% python3 -q
>>> import numpy as np
>>> np.set_printoptions(precision=3, suppress=True, linewidth=200, legacy="1.25")
>>> def tidy(a):
...     return np.round(a, 3) + 0
... 
>>> X = np.loadtxt("run18.csv", delimiter=",")
>>> X
array([[ 1.8,  0.9, -1.5,  0.8, -0.3],
       [ 1.6, -0.2, -0.1,  1.3, -0.4],
       [-0.2,  2.5, -1.2,  1.4, -0.4],
       [ 0.3,  0.3,  0.6,  0.6,  0.1],
       [ 0.6,  0.8,  0.6,  0.2, -0.4]])
>>> B = np.linalg.inv(X)
>>> tidy(X @ B)
array([[1., 0., 0., 0., 0.],
       [0., 1., 0., 0., 0.],
       [0., 0., 1., 0., 0.],
       [0., 0., 0., 1., 0.],
       [0., 0., 0., 0., 1.]])
>>> (np.abs(B) > 1e-9).astype(int)
array([[1, 1, 1, 1, 1],
       [1, 1, 1, 1, 1],
       [1, 1, 1, 1, 1],
       [1, 1, 1, 1, 1],
       [1, 1, 1, 1, 1]])
>>> r0 = np.array([6, 2])
>>> tidy(np.correlate(X[0], X[4], "full"))
array([-0.72,  0.  ,  1.86,  1.36,  1.18, -0.24, -0.44,  0.24, -0.18])
>>> tidy(np.array([np.convolve(row, r0, "same") for row in X]))
array([[10.8,  9. , -7.2,  1.8, -0.2],
       [ 9.6,  2. , -1. ,  7.6,  0.2],
       [-1.2, 14.6, -2.2,  6. ,  0.4],
       [ 1.8,  2.4,  4.2,  4.8,  1.8],
       [ 3.6,  6. ,  5.2,  2.4, -2. ]])
>>> tidy(np.polyval(r0, X[0]))
array([12.8,  7.4, -7. ,  6.8,  0.2])
>>> tidy(np.convolve(X[0], r0))
array([10.8,  9. , -7.2,  1.8, -0.2, -0.6])
>>> m1 = np.load("arr.npy")
>>> m1
array([[ 1.079, -1.592,  1.184],
       [-0.094,  0.373,  1.4  ],
       [ 0.866, -0.784,  4.007],
       [ 0.982, -1.21 ,  2.648],
       [ 1.083, -1.603,  1.198],
       [ 0.4  , -0.197,  2.715],
       [ 1.703, -2.597,  1.148],
       [ 1.199, -1.992, -0.196],
       [ 1.221, -1.983, -0.217],
       [ 1.161, -2.006, -0.232],
       [ 0.29 ,  0.227,  4.08 ],
       [ 0.489, -0.59 ,  1.321],
       [ 1.599, -2.211,  2.521],
       [-0.028, -0.043, -0.012],
       [ 0.907, -0.796,  4.017],
       [ 1.597, -2.161,  2.511],
       [ 0.9  , -0.785,  4.002],
       [ 0.384, -0.203,  2.712],
       [-0.102,  0.375,  1.386],
       [ 0.499, -0.569,  1.281],
       [ 1.48 , -1.802,  3.872],
       [ 1.014, -1.222,  2.619]])
>>> Xc = m1 - m1.mean(axis=0)
>>> Uu, sig, vt = np.linalg.svd(Xc, full_matrices=False)
>>> tidy((sig ** 2).sum() ** 2 / (sig ** 4).sum())
1.781
>>> np.linalg.matrix_rank(Xc)
3
>>> tidy(sig ** 2 / (sig ** 2).sum())
array([0.676, 0.324, 0.   ])
>>> tidy(Xc.mean(axis=0))
array([0., 0., 0.])
>>> Xc = m1 - m1.mean(axis=0)
>>> vecs = np.linalg.svd(Xc)[2][:2]
>>> B = Xc - Xc @ vecs.T @ vecs
>>> np.linalg.norm(B, axis=1).round(6).argmax()
8
>>> tidy(np.cov(Xc @ vecs.T, rowvar=False))
array([[2.212, 0.   ],
       [0.   , 1.062]])
>>> print(tidy(B.std(axis=0)))
[0.014 0.008 0.001]
>>> tidy(np.diag(vecs.T @ vecs))
array([0.28 , 0.728, 0.992])
>>> B = np.array([[2, 3], [2, 0], [0, 0]])
>>> np.vstack([m1, B.T]).shape
(24, 3)
>>> np.linalg.matrix_rank(m1 @ B)
2
>>> d = np.linalg.norm(m1[:, None] - m1[None], axis=-1)
>>> tidy(d[:5, :5])
array([[0.   , 2.299, 2.944, 1.516, 0.018],
       [2.299, 0.   , 3.009, 2.285, 2.309],
       [2.944, 3.009, 0.   , 1.429, 2.934],
       [1.516, 2.285, 1.429, 0.   , 1.506],
       [0.018, 2.309, 2.934, 1.506, 0.   ]])
>>> np.unravel_index(d.round(6).argmax(), d.shape)
(9, 10)
>>> np.flatnonzero(d[8] < d.mean() / 2)
array([7, 8, 9])
>>> d[8].round(6).argsort(kind="stable")[:4]
array([8, 7, 9, 0])
>>> d.mean(axis=1).argmax()
13
>>> print((d + 1e9 * np.eye(22)).round(6).argmin(axis=1))
[ 4 18 16 21  0 17  4  8  7  7  2 19 15 18 16 12 14  5  1 11 14  3]
